$ python -q
>>> import numpy as np
>>> np.set_printoptions(precision=2, suppress=True, linewidth=200, floatmode="fixed")
>>> def rnd(a):
...     return np.round(a, 2) + 0
... 
>>> F = np.load("arr.npy")
>>> F
array([[ 0.31,  0.16,  0.25, -0.02],
       [ 0.88,  0.59,  0.62,  0.63],
       [-0.20, -0.10, -0.04, -0.24],
       [ 0.62,  0.35, -0.56,  0.99],
       [-0.98, -0.81, -0.49, -0.99],
       [-0.54, -0.29, -0.59,  0.42],
       [ 0.27,  0.14,  0.40, -0.41],
       [ 0.73,  0.43,  0.10,  0.87],
       [-0.97, -0.79, -0.83, -0.77],
       [-0.93, -0.69, -0.40, -0.96],
       [-0.12, -0.06, -0.08, -0.03],
       [-0.97, -0.79, -0.55, -0.98],
       [ 0.71,  0.41,  0.12,  0.84],
       [-1.00, -0.93, -0.75, -1.00]])
>>> C = F[[1, 11]].astype(float)
>>> for _ in range(6):
...     idx = np.linalg.norm(F[:, None] - C, axis=-1).argmin(axis=1)
...     C = np.array([F[idx == j].mean(axis=0) for j in range(2)])
... 
>>> idx
array([0, 0, 1, 0, 1, 1, 0, 0, 1, 1, 0, 1, 0, 1])
>>> np.bincount(idx)
array([7, 7])
>>> Xs = F - F.mean(axis=0)
>>> U, s, VT = np.linalg.svd(Xs, full_matrices=False)
>>> np.searchsorted(np.cumsum(s ** 2) / (s ** 2).sum(), 0.9) + 1
np.int64(2)
>>> rnd((s ** 2).sum() ** 2 / (s ** 4).sum())
np.float64(1.26)
>>> np.abs(U[:, 0]).argmax()
np.int64(1)
>>> rnd(VT[0] * np.sign(VT[0, np.abs(VT[0]).argmax()]))
array([0.61, 0.45, 0.28, 0.59])
>>> np.abs(VT[0]).argmax()
np.int64(0)
>>> rnd(s ** 2 / (s ** 2).sum())
array([0.89, 0.10, 0.01, 0.00])
>>> rnd(s)
array([4.32, 1.49, 0.44, 0.16])
>>> rnd(Xs.mean(axis=0))
array([0.00, 0.00, 0.00, 0.00])
>>> idx = F[:, 2] > np.median(F[:, 2])
>>> f = F[idx].mean(axis=0) - F[~idx].mean(axis=0)
>>> rnd(f)
array([1.05, 0.79, 0.79, 0.70])
>>> rnd((((F - F.mean(axis=0)) @ f > 0) == idx).mean())
np.float64(0.93)
>>> idx.astype(int)
array([1, 1, 1, 0, 0, 0, 1, 1, 0, 0, 1, 0, 1, 0])
>>> G = np.cov(F, rowvar=False)
>>> rnd(np.linalg.eigvalsh(G)[::-1])
array([1.44, 0.17, 0.01, 0.00])
>>> np.argwhere(np.triu(np.abs(np.corrcoef(F.T)) > 0.8, 1))
array([[0, 1],
       [0, 3],
       [1, 3]])
>>> G.shape
(4, 4)
>>> np.argsort(-F.std(axis=0).round(6), kind="stable")
array([3, 0, 1, 2])
>>> rnd(np.polyfit(F[:, 3], F[:, 1], 1))
array([ 0.64, -0.09])
>>> proj = F @ np.linalg.solve(F.T @ F, F.T)
>>> np.allclose(proj @ proj, proj)
True
>>> data = np.load("block9.npy")
>>> rnd(data)
array([[ -1.09,  -4.92,  -7.14,   2.71, -10.50,   9.42,  -1.01],
       [  7.12,   5.30,   8.37,  -8.77,   7.40,  -6.82,   5.54],
       [  6.33,   4.65,   6.00, -13.91,   2.36,  -6.64,   9.60],
       [ -0.54,  -4.16,  -6.33,   0.40, -10.12,   8.00,   0.58],
       [  1.32,  -2.63,  -0.85,  11.94,   1.39,   7.46,  -8.54],
       [  1.07,  -3.15,  -0.77,  16.21,   2.93,   8.82, -11.68],
       [  5.99,   3.01,   8.43,   8.61,  13.27,  -1.08,  -7.20],
       [  0.56,  -3.11,  -3.43,   4.69,  -4.64,   7.11,  -2.91],
       [ -2.99,  -7.67,  -9.78,  12.23, -11.02,  14.70,  -7.68],
       [  5.47,   4.28,   2.63, -25.29,  -6.15,  -7.73,  18.35],
       [ -1.54,  -5.73,  -7.41,   7.64,  -9.22,  11.27,  -4.59],
       [ 10.41,   9.30,  14.81, -11.77,  15.41, -12.97,   6.97],
       [  0.37,  -3.47,  -3.49,   7.14,  -3.91,   7.98,  -4.70],
       [  5.24,   2.84,   5.13,  -3.95,   4.46,  -2.62,   2.40],
       [  1.81,  -2.54,   1.43,  20.85,   7.54,   8.61, -15.34],
       [  8.15,   6.01,  11.72,  -0.06,  14.99,  -6.59,  -1.24],
       [  8.48,   6.97,  11.00, -10.26,  10.58,  -9.42,   6.32],
       [  0.55,  -3.18,  -3.32,   5.71,  -4.14,   7.36,  -3.67],
       [  3.33,   1.48,  -1.05, -19.69,  -9.43,  -2.93,  14.69],
       [  0.60,  -2.72,  -4.21,  -1.49,  -7.79,   5.67,   1.72],
       [ -2.55,  -6.90,  -9.49,   7.72, -12.11,  12.96,  -4.40],
       [  4.09,   1.62,   2.40,  -6.27,  -0.14,  -1.21,   4.43],
       [  0.76,  -3.84,  -0.63,  21.93,   5.03,  10.62, -15.89],
       [  1.18,  -2.76,  -1.21,  11.47,   0.73,   7.59,  -8.14],
       [  5.07,   0.72,   9.55,  30.52,  22.14,   5.33, -23.40],
       [  4.27,   1.41,   3.81,   1.23,   4.35,   0.16,  -1.24],
       [ -0.11,  -3.94,  -4.71,   5.56,  -6.14,   8.42,  -3.39],
       [  8.59,   7.15,  11.11, -11.13,  10.44,  -9.80,   6.95],
       [  4.80,   2.29,   4.28,  -3.40,   3.45,  -1.75,   2.10],
       [  2.88,  -0.51,   1.70,   6.77,   3.23,   3.70,  -5.05],
       [  1.50,  -2.11,  -1.24,   6.46,  -0.98,   5.94,  -4.47],
       [  2.46,  -1.31,   1.56,  12.18,   4.85,   5.61,  -9.00],
       [  4.31,   1.06,   4.93,   8.60,   8.37,   1.72,  -6.78]])
>>> rnd(np.linalg.norm(data, 2) / np.linalg.norm(data))
np.float64(0.79)
>>> np.argsort(-np.linalg.norm(data, axis=0).round(6), kind="stable")[:3]
array([3, 6, 4])
>>> W1 = np.array([[0, 1, 1, -1, -1, 1],
...     [1, 1, 1, 1, -2, 2],
...     [-2, 2, 0, 1, 2, 0],
...     [0, 1, -2, 2, 0, -2],
...     [0, -2, -2, -1, -1, -1],
...     [0, 0, 0, 2, 2, -2],
...     [0, -1, 0, 0, -1, -1]])
>>> c = np.array([3, -1, 5, -5, 0, 2])
>>> H = np.maximum(data @ W1 + c, 0)
>>> np.linalg.matrix_rank(H)
np.int64(6)
>>> rnd((H > 0).mean(axis=0))
array([0.52, 0.76, 0.52, 0.64, 0.61, 0.36])
>>> C = np.array([[-1, 0, -2],
...     [1, -1, 3],
...     [-3, -2, 1],
...     [-3, -2, 3],
...     [2, -3, 2],
...     [3, 1, -2]])
>>> (H @ C).round(6).argmax(axis=1)
array([2, 0, 0, 2, 2, 2, 2, 2, 2, 0, 2, 0, 2, 0, 2, 0, 0, 2, 2, 2, 2, 0, 2, 2, 2, 0, 2, 0, 0, 2, 2, 2, 2])
>>> dist = np.linalg.norm(data[:, None] - data[None], axis=-1)
>>> rnd(dist[:5, :5])
array([[ 0.00, 34.23, 33.64,  3.40, 18.38],
       [34.23,  0.00,  8.66, 31.62, 32.39],
       [33.64,  8.66,  0.00, 30.54, 36.36],
       [ 3.40, 31.62, 30.54,  0.00, 19.62],
       [18.38, 32.39, 36.36, 19.62,  0.00]])
>>> dist.mean(axis=1).argmax()
np.int64(24)
>>> np.unravel_index(dist.round(6).argmax(), dist.shape)
(np.int64(9), np.int64(24))
>>> (dist + 1e9 * np.eye(33)).round(6).argmin(axis=1)
array([ 3, 16,  1,  0, 23,  4, 32, 17, 20, 18, 20, 27, 17, 28, 22,  6, 27,  7,  9,  3, 10, 28, 14,  4, 14, 28,  7, 16, 13, 30, 17,  4,  6])
>>> dist[1].round(6).argsort(kind="stable")[:4]
array([ 1, 16, 27,  2])
>>> rank = np.linalg.matrix_rank(data)
>>> rank
np.int64(3)
>>> ns = np.linalg.svd(data)[2][rank:].T
>>> ns.shape
(7, 4)
>>> rnd(ns @ ns.T)
array([[ 0.32, -0.06, -0.29,  0.10, -0.07, -0.33, -0.06],
       [-0.06,  0.91, -0.13,  0.09, -0.17,  0.15, -0.05],
       [-0.29, -0.13,  0.71,  0.04, -0.31,  0.08,  0.00],
       [ 0.10,  0.09,  0.04,  0.43, -0.16, -0.17,  0.41],
       [-0.07, -0.17, -0.31, -0.16,  0.48,  0.27,  0.16],
       [-0.33,  0.15,  0.08, -0.17,  0.27,  0.46,  0.10],
       [-0.06, -0.05,  0.00,  0.41,  0.16,  0.10,  0.69]])
>>> np.linalg.matrix_rank(data.T @ data), np.linalg.matrix_rank(data @ data.T)
(np.int64(3), np.int64(3))
>>> np.allclose(data @ ns, 0)
True
>>> idx = data[:, 4] > np.median(data[:, 4])
>>> f = data[idx].mean(axis=0) - data[~idx].mean(axis=0)
>>> idx.astype(int)
array([0, 1, 0, 0, 0, 1, 1, 0, 0, 0, 0, 1, 0, 1, 1, 1, 1, 0, 0, 0, 0, 0, 1, 0, 1, 1, 0, 1, 1, 1, 0, 1, 1])
>>> mat = np.load("data.npy")
>>> mat
array([[ 0,  8, 10,  7],
       [ 8,  2,  0,  8],
       [10,  0,  8,  6],
       [ 7,  8,  6, 10]])
>>> Xs = data - data.mean(axis=0)
>>> vecs = np.linalg.svd(Xs)[2][:3]
>>> out = Xs - Xs @ vecs.T @ vecs
>>> rnd(np.linalg.norm(out) / np.linalg.norm(Xs))
np.float64(0.0)
>>> rnd(np.diag(vecs.T @ vecs))
array([0.47, 0.21, 0.31, 0.56, 0.71, 0.30, 0.44])
>>> rnd((Xs @ vecs.T).std(axis=0))
array([16.35, 11.95,  0.00])
>>> proj = np.triu(np.array([[0, 1, -2, 2], [-2, 0, 2, -2], [-2, 1, -1, 0], [-2, -2, 0, 1]]), 1) + np.eye(4)
>>> out = proj @ mat @ np.linalg.inv(proj)
>>> rnd(np.linalg.det(out))
np.float64(1968.0)
>>> proj @ mat - mat @ proj
array([[  2.00,  18.00, -20.00,  32.00],
       [  6.00, -24.00,  16.00, -20.00],
       [  0.00, -10.00,  20.00, -20.00],
       [  0.00,  -7.00,  -2.00,   2.00]])
>>> np.trace(out), np.trace(mat)
(np.float64(20.0), np.int64(20))
>>> np.linalg.matrix_rank(out)
np.int64(4)
>>> vals, vecs = np.linalg.eigh(mat)
>>> x = np.array([2, 0, 3, 1])
>>> rnd(vecs * np.maximum(vals, 0) @ vecs.T)
array([[ 6.05,  4.24,  6.66,  7.22],
       [ 4.24,  5.22,  2.28,  7.16],
       [ 6.66,  2.28,  9.89,  5.71],
       [ 7.22,  7.16,  5.71, 10.58]])
